$ python3 -q
>>> import numpy as np
>>> import numpy.linalg as la
>>> np.set_printoptions(precision=3, suppress=True, linewidth=120, sign=" ")
>>> def rd(a):
...     return np.round(a, 3) + 0
... 
>>> A = np.load("out8.npy")
>>> A
array([[ 23,   9,  28,   0,   0,  39,  41,   0],
       [  1,  10,  27,   0,   0,  19,  27,   7],
       [  1,  10,  27,   0,   0,  19,  27,   7],
       [  0,   6,  11,   0,   3,   0,   6,  10],
       [  8,  15,  22,   0,   0,  21,  29,   0],
       [  2,   5,  16,   0,   5,  17,  21,   1],
       [  5,  10,  19,   0,   0,  19,  25,   0],
       [  8,  15,  22,   0,   0,  21,  29,   0],
       [  0,   2,   7,   1,  11,   9,  12,   0],
       [  0,   6,  11,   0,   3,   0,   6,  10],
       [ 12,   8,  17,   1,   0,  25,  28,   0],
       [  0,   9,  12,   0,   0,   5,  13,   0],
       [  0,  19,  26,   0,   0,   9,  23,   0],
       [  0,   4,   5,   0,   4,   3,   8,   0],
       [ 18,  11,  26,   0,   0,  33,  37,   0],
       [  0,  10,  11,   0,   0,   0,   0,  12],
       [  0,   7,  22,   0,   4,  11,  19,  14],
       [  0,  12,  25,   0,   0,  13,  23,   4],
       [  0,   7,  14,   0,   0,  11,  17,   0],
       [  7,  10,  15,   0,   0,  19,  24,   0],
       [  0,   4,   5,   0,   4,   3,   8,   0],
       [  1,  10,  27,   0,   0,  19,  27,   7],
       [  7,   3,  18,   0,  12,  23,  25,   4]])
>>> # rows 1 and 2 are equal
>>> cov = np.cov(A, rowvar=False)
>>> rd(np.polyfit(A[:, 1], A[:, 2], 1))
array([ 1.198,  7.434])
>>> print(np.argwhere(np.triu(np.abs(np.corrcoef(A.T)) > 0.8, 1)))
[[ 0  5]
 [ 2  6]
 [ 5  6]]
>>> P = A @ la.solve(A.T @ A, A.T)
>>> np.allclose(P @ P, P)
True
>>> print(rd(P @ A[:, 7]))
[  0.   7.   7.  10.   0.   1.   0.   0.   0.  10.   0.   0.   0.   0.   0.  12.  14.   4.   0.   0.   0.   7.   4.]
>>> feats = np.arange(72).reshape(9, 8) + 2
>>> feats
array([[  2,   3,   4,   5,   6,   7,   8,   9],
       [ 10,  11,  12,  13,  14,  15,  16,  17],
       [ 18,  19,  20,  21,  22,  23,  24,  25],
       [ 26,  27,  28,  29,  30,  31,  32,  33],
       [ 34,  35,  36,  37,  38,  39,  40,  41],
       [ 42,  43,  44,  45,  46,  47,  48,  49],
       [ 50,  51,  52,  53,  54,  55,  56,  57],
       [ 58,  59,  60,  61,  62,  63,  64,  65],
       [ 66,  67,  68,  69,  70,  71,  72,  73]])
>>> # null space of dimension 6
>>> rd(np.trace(la.pinv(feats) @ feats))
np.float64(2.0)
>>> np.abs(np.diag(la.qr(feats)[1])) > 1e-9
array([ True,  True, False, False, False, False, False, False])
>>> left, sigma, vt = la.svd(feats, full_matrices=False)
>>> print(np.allclose(left * sigma @ vt, feats))
True
>>> np.abs(left[:, 0]).round(6).argmax()
np.int64(8)
>>> rd(sigma)
array([ 363.676,    9.37 ,    0.   ,    0.   ,    0.   ,    0.   ,    0.   ,    0.   ])
>>> rd(left.T @ feats @ vt.T)
array([[ 363.676,    0.   ,    0.   ,    0.   ,    0.   ,    0.   ,    0.   ,    0.   ],
       [   0.   ,    9.37 ,    0.   ,    0.   ,    0.   ,    0.   ,    0.   ,    0.   ],
       [   0.   ,    0.   ,    0.   ,    0.   ,    0.   ,    0.   ,    0.   ,    0.   ],
       [   0.   ,    0.   ,    0.   ,    0.   ,    0.   ,    0.   ,    0.   ,    0.   ],
       [   0.   ,    0.   ,    0.   ,    0.   ,    0.   ,    0.   ,    0.   ,    0.   ],
       [   0.   ,    0.   ,    0.   ,    0.   ,    0.   ,    0.   ,    0.   ,    0.   ],
       [   0.   ,    0.   ,    0.   ,    0.   ,    0.   ,    0.   ,    0.   ,    0.   ],
       [   0.   ,    0.   ,    0.   ,    0.   ,    0.   ,    0.   ,    0.   ,    0.   ]])
>>> left.shape, sigma.shape, vt.shape
((9, 8), (8,), (8, 8))
>>> feats[1] @ feats[8]
np.int64(7548)
>>> rd(la.norm(feats, "nuc"))
np.float64(373.046)
>>> la.norm(feats, axis=1).argmax()
np.int64(8)
>>> print(rd(la.norm(feats) ** 2 / la.norm(feats, 2) ** 2))
1.001
>>> rd(la.norm(feats[1] - feats[8]))
np.float64(158.392)
>>> rd(la.norm(feats, axis=0))
array([ 119.348,  121.922,  124.515,  127.126,  129.754,  132.397,  135.056,  137.728])
>>> cov = feats.T @ feats
>>> rd(la.eigvalsh(cov)[::-1])
array([ 132260.202,      87.798,       0.   ,       0.   ,       0.   ,       0.   ,       0.   ,       0.   ])
>>> print(rd(la.svd(feats, compute_uv=False) ** 2))
[ 132260.202      87.798       0.          0.          0.          0.          0.          0.   ]
>>> np.trace(cov), (feats ** 2).sum()
(np.int64(132348), np.int64(132348))
>>> la.matrix_rank(cov)
np.int64(2)
>>> rd(la.norm(feats, 2) / la.norm(feats))
np.float64(1.0)
>>> print(np.argsort(-la.norm(feats, axis=0).round(6), kind="stable")[:3])
[ 7  6  5]
>>> [round(float(x), 3) for x in la.svd(feats, compute_uv=False)[:3]]
[363.676, 9.37, 0.0]
>>> la.matrix_rank(feats, rtol=0.1)
np.int64(1)
>>> arr = np.load("m.npy")
>>> rd(arr)
array([[-0.105, -0.133, -0.357,  0.434,  0.139,  0.797],
       [-0.42 , -0.688,  0.511,  0.25 , -0.154, -0.051],
       [ 0.368, -0.616, -0.258, -0.219,  0.589, -0.154],
       [-0.526, -0.203, -0.534, -0.544, -0.318,  0.009],
       [ 0.473, -0.174,  0.328, -0.484, -0.38 ,  0.51 ],
       [-0.42 ,  0.24 ,  0.389, -0.414,  0.604,  0.279]])
>>> # keeps lengths
>>> def softmax(z):
...     e = np.exp(z - z.max(axis=-1, keepdims=True))
...     return e / e.sum(axis=-1, keepdims=True)
... 
>>> rd(softmax(arr).sum(axis=1))
array([ 1.,  1.,  1.,  1.,  1.,  1.])
>>> print(rd(softmax(arr[1])))
[ 0.111  0.085  0.282  0.217  0.145  0.161]
>>> S = arr @ arr.T / np.sqrt(6)
>>> rd(softmax(S + np.triu(np.full(S.shape, -np.inf), 1)))
array([[ 1.   ,  0.   ,  0.   ,  0.   ,  0.   ,  0.   ],
       [ 0.399,  0.601,  0.   ,  0.   ,  0.   ,  0.   ],
       [ 0.285,  0.285,  0.429,  0.   ,  0.   ,  0.   ],
       [ 0.222,  0.222,  0.222,  0.334,  0.   ,  0.   ],
       [ 0.182,  0.182,  0.182,  0.182,  0.273,  0.   ],
       [ 0.154,  0.154,  0.154,  0.154,  0.154,  0.231]])
>>> softmax(S).round(6).argmax(axis=1)
array([ 0,  1,  2,  3,  4,  5])
>>> rd(softmax(S)[1] @ arr)
array([-0.13 , -0.295,  0.052, -0.131,  0.062,  0.21 ])
>>> D = la.norm(A[:, None] - A[None], axis=-1)
>>> la.matrix_rank(D ** 2)
np.int64(10)
>>> (D + 1e9 * np.eye(23)).round(6).argmin(axis=1)
array([ 14,   2,   1,   9,   7,   6,  19,   4,  13,   3,  19,  18,  17,  20,   0,   3,  17,   1,  11,   6,  13,   1,
         5])
>>> print(np.flatnonzero(D[0] < D.mean() / 2))
[  0  14]
>>> print(D.shape)
(23, 23)
>>> print(D.mean(axis=1).argmax())
0
>>> rd(D[:5, :5])
array([[  0.   ,  33.63 ,  33.63 ,  60.679,  27.659],
       [ 33.63 ,   0.   ,   0.   ,  33.061,  12.49 ],
       [ 33.63 ,   0.   ,   0.   ,  33.061,  12.49 ],
       [ 60.679,  33.061,  33.061,   0.   ,  36.674],
       [ 27.659,  12.49 ,  12.49 ,  36.674,   0.   ]])
